% ipython --no-banner

In [1]: import numpy as np

In [2]: np.set_printoptions(precision=2, suppress=True, linewidth=140)

In [3]: Y = np.array([[8, 6], [8, 4]])

In [4]: A = np.kron(np.eye(2, dtype=int), Y)

In [5]: A
Out[5]: 
array([[8, 6, 0, 0],
       [8, 4, 0, 0],
       [0, 0, 8, 6],
       [0, 0, 8, 4]])

In [6]: # 2 groups of indices that never mix

In [7]: left, sig, Vh = np.linalg.svd(A)

In [8]: np.argmax(sig[:-1] / (sig[1:] + 1e-6)) + 1
Out[8]: np.int64(2)

In [9]: Y = left[:, :2] @ np.diag(sig[:2]) @ Vh[:2]

In [10]: np.round(np.linalg.norm(A - Y, 2), 2), round(float(sig[2]), 2)
Out[10]: (np.float64(1.2), 1.2)

In [11]: Y
Out[11]: 
array([[8.43, 5.33, 0.  , 0.  ],
       [7.52, 4.75, 0.  , 0.  ],
       [0.  , 0.  , 8.43, 5.33],
       [0.  , 0.  , 7.52, 4.75]])

In [12]: np.linalg.matrix_rank(A, rtol=0.05)
Out[12]: np.int64(4)

In [13]: left, sig, Vh = np.linalg.svd(Y)

In [14]: V = Vh[:(sig > 1e-8).sum()]

In [15]: rng = np.random.default_rng(6203)

In [16]: x = Y[0] + -2 * Y[2] + rng.integers(2) * np.eye(4)[2]

In [17]: x
Out[17]: array([  8.43,   5.33, -15.85, -10.65])

In [18]: np.linalg.matrix_rank(np.vstack([Y, x]))
Out[18]: np.int64(3)

In [19]: round(float(np.linalg.norm(x - V.T @ V @ x)), 2)
Out[19]: 0.53

In [20]: mat = np.array([[-4, 1, -1], [1, -4, -1], [1, -19, -6]])

In [21]: # row 2 dominates

In [22]: round(np.linalg.norm(mat) ** 2 / np.linalg.norm(mat, 2) ** 2, 2)
Out[22]: np.float64(1.04)

In [23]: np.linalg.norm(mat, axis=0)
Out[23]: array([ 4.24, 19.44,  6.16])

In [24]: mat[1] @ mat[2]
Out[24]: np.int64(83)

In [25]: np.round(np.linalg.norm(mat, "nuc"), 2)
Out[25]: np.float64(24.62)

In [26]: round(np.linalg.norm(mat[1] - mat[2]), 2)
Out[26]: np.float64(15.81)

In [27]: round(float(np.linalg.norm(mat[1], 1)), 2), np.round(np.linalg.norm(mat[1], np.inf), 2)
Out[27]: (6.0, np.float64(4.0))

In [28]: Y = np.array([[-7, 3], [9, -9]])

In [29]: Z = np.kron(Y, A)

In [30]: np.round(np.linalg.norm(Z, 2), 2), round(float(np.linalg.norm(Y, 2) * np.linalg.norm(A, 2)), 2)
Out[30]: (np.float64(195.46), 195.46)

In [31]: X = np.array([[0, 2, 0, 0], [2, 1, 0, 0], [1, 2, 1, 0]])

In [32]: X[-1] = X[0] + -3 * X[1]

In [33]: X
Out[33]: 
array([[ 0,  2,  0,  0],
       [ 2,  1,  0,  0],
       [-6, -1,  0,  0]])

In [34]: Y = X + rng.integers(-2, 3, (3, 2)) @ rng.integers(-2, 3, (2, 4))

In [35]: Y
Out[35]: 
array([[-1, -1,  0, -3],
       [ 4, -1,  0,  2],
       [-5, -2,  0,  1]])

In [36]: np.linalg.matrix_rank(Y - X, tol=1e-8)
Out[36]: np.int64(2)

In [37]: np.abs(Y - X).sum(axis=1)
Out[37]: array([7, 6, 3])

In [38]: Y - X
Out[38]: 
array([[-1, -3,  0, -3],
       [ 2, -2,  0,  2],
       [ 1, -1,  0,  1]])

In [39]: F = np.vander(np.arange(4) - 3, 4, increasing=True)

In [40]: F
Out[40]: 
array([[  1,  -3,   9, -27],
       [  1,  -2,   4,  -8],
       [  1,  -1,   1,  -1],
       [  1,   0,   0,   0]])

In [41]: # row 0 dominates

In [42]: [round(float(x), 2) for x in np.linalg.svd(F, compute_uv=False)[:3]]
Out[42]: [30.07, 2.24, 0.92]

In [43]: np.abs(np.linalg.svd(F)[2][-1])
Out[43]: array([0.08, 0.74, 0.65, 0.14])

In [44]: np.linalg.matrix_rank(F, rtol=0.1)
Out[44]: np.int64(1)

In [45]: round(float(np.linalg.norm(F, 2) / np.linalg.norm(F)), 2)
Out[45]: 1.0

In [46]: np.einsum("ij,ji->", F, F)
Out[46]: np.int64(-44)

In [47]: np.linalg.eigvals(F)
Out[47]: array([ 0.24+4.65j,  0.24-4.65j, -0.24+0.71j, -0.24-0.71j])

In [48]: np.einsum("ii->", F)
Out[48]: np.int64(0)

In [49]: np.kron(np.eye(2, dtype=int), F)
Out[49]: 
array([[  1,  -3,   9, -27,   0,   0,   0,   0],
       [  1,  -2,   4,  -8,   0,   0,   0,   0],
       [  1,  -1,   1,  -1,   0,   0,   0,   0],
       [  1,   0,   0,   0,   0,   0,   0,   0],
       [  0,   0,   0,   0,   1,  -3,   9, -27],
       [  0,   0,   0,   0,   1,  -2,   4,  -8],
       [  0,   0,   0,   0,   1,  -1,   1,  -1],
       [  0,   0,   0,   0,   1,   0,   0,   0]])

In [50]: round(np.linalg.det(F[::-1]), 2)
Out[50]: np.float64(12.0)

In [51]: round(float(np.linalg.det(2 * F)), 2), round(np.linalg.det(F), 2)
Out[51]: (192.0, np.float64(12.0))

In [52]: np.round(np.poly(F), 2) + 0
Out[52]: array([ 1.,  0., 22., 10., 12.])

In [53]: Y = F + rng.integers(-2, 3, (4, 1)) @ rng.integers(-2, 3, (1, 4))

In [54]: Y
Out[54]: 
array([[  2,  -4,  11, -27],
       [ -1,   0,   0,  -8],
       [ -1,   1,  -3,  -1],
       [  3,  -2,   4,   0]])

In [55]: Y - F
Out[55]: 
array([[ 1, -1,  2,  0],
       [-2,  2, -4,  0],
       [-2,  2, -4,  0],
       [ 2, -2,  4,  0]])

In [56]: np.round(np.linalg.svd(Y - F, compute_uv=False), 2) + 0
Out[56]: array([8.83, 0.  , 0.  , 0.  ])

In [57]: Y = np.array([[0, -1], [0, 2]])

In [58]: Z = np.array([[0, 3], [-2, 1]])

In [59]: K = np.kron(Y, Z)

In [60]: K
Out[60]: 
array([[ 0,  0,  0, -3],
       [ 0,  0,  2, -1],
       [ 0,  0,  0,  6],
       [ 0,  0, -4,  2]])

In [61]: left, sig, Vh = np.linalg.svd(K)

In [62]: sig
Out[62]: array([7.28, 4.12, 0.  , 0.  ])

In [63]: Y = left[:, :2] @ np.diag(sig[:2]) @ Vh[:2]

In [64]: np.linalg.matrix_rank(K, rtol=0.05)
Out[64]: np.int64(2)

In [65]: round(float(np.linalg.norm(K - Y, 2)), 2), sig[2]
Out[65]: (0.0, np.float64(0.0))

In [66]: round(np.linalg.norm(K - Y) / np.linalg.norm(K), 2)
Out[66]: np.float64(0.0)

In [67]: round(np.abs(K - Y).max(), 2)
Out[67]: np.float64(0.0)

In [68]: np.linalg.matrix_rank(Y)
Out[68]: np.int64(2)

In [69]: np.round(np.linalg.det(K), 2)
Out[69]: np.float64(0.0)

In [70]: (K - K.T) / 2
Out[70]: 
array([[ 0. ,  0. ,  0. , -1.5],
       [ 0. ,  0. ,  1. , -0.5],
       [ 0. , -1. ,  0. ,  5. ],
       [ 1.5,  0.5, -5. ,  0. ]])

In [71]: np.allclose(K, K.T)
Out[71]: False

In [72]: np.linalg.matrix_power(K, 3)
Out[72]: 
array([[   0,    0,   24,   60],
       [   0,    0,  -40,   44],
       [   0,    0,  -48, -120],
       [   0,    0,   80,  -88]])

In [73]: np.allclose(K[:-1].T @ np.linalg.lstsq(K[:-1].T, K[-1])[0], K[-1])
Out[73]: True

In [74]: np.linalg.lstsq(K[:-1].T, K[-1])[2]
Out[74]: np.int32(2)

In [75]: np.abs(np.diag(np.linalg.qr(K)[1])) > 1e-9
Out[75]: array([False, False,  True,  True])

In [76]: left, sig, Vh = np.linalg.svd(X)

In [77]: V = Vh[:(sig > 1e-8).sum()]

In [78]: x = X[0] + -3 * X[2] + rng.integers(2) * np.eye(4)[3]

In [79]: x
Out[79]: array([18.,  5.,  0.,  0.])

In [80]: np.allclose(V.T @ V @ x, x)
Out[80]: True

In [81]: np.linalg.matrix_rank(np.vstack([X, x]))
Out[81]: np.int64(2)

In [82]: idx = rng.permutation(4)

In [83]: idx
Out[83]: array([1, 2, 0, 3])

In [84]: Y = K[idx][:, idx]

In [85]: round(np.linalg.det(Y), 2), np.round(np.linalg.det(K[idx]), 2)
Out[85]: (np.float64(0.0), np.float64(0.0))

In [86]: np.sort(np.abs(np.linalg.eigvals(Y)))
Out[86]: array([0. , 0. , 4.9, 4.9])

In [87]: M = np.array([[-1.98, 7.0, 6.0, -1.0],
    ...:     [-6.0, 9.02, -9.0, 5.0],
    ...:     [0.0, 8.0, -8.98, -2.0],
    ...:     [-2.0, 7.0, 6.0, -0.98]])

In [88]: M
Out[88]: 
array([[-1.98,  7.  ,  6.  , -1.  ],
       [-6.  ,  9.02, -9.  ,  5.  ],
       [ 0.  ,  8.  , -8.98, -2.  ],
       [-2.  ,  7.  ,  6.  , -0.98]])

In [89]: idx = rng.permutation(4)

In [90]: idx
Out[90]: array([1, 2, 3, 0])

In [91]: Y = M[idx][:, idx]

In [92]: np.round(np.trace(Y), 2)
Out[92]: np.float64(-2.92)

In [93]: np.sort(np.abs(np.linalg.eigvals(Y)))
Out[93]: array([0.02, 4.  , 6.13, 6.13])
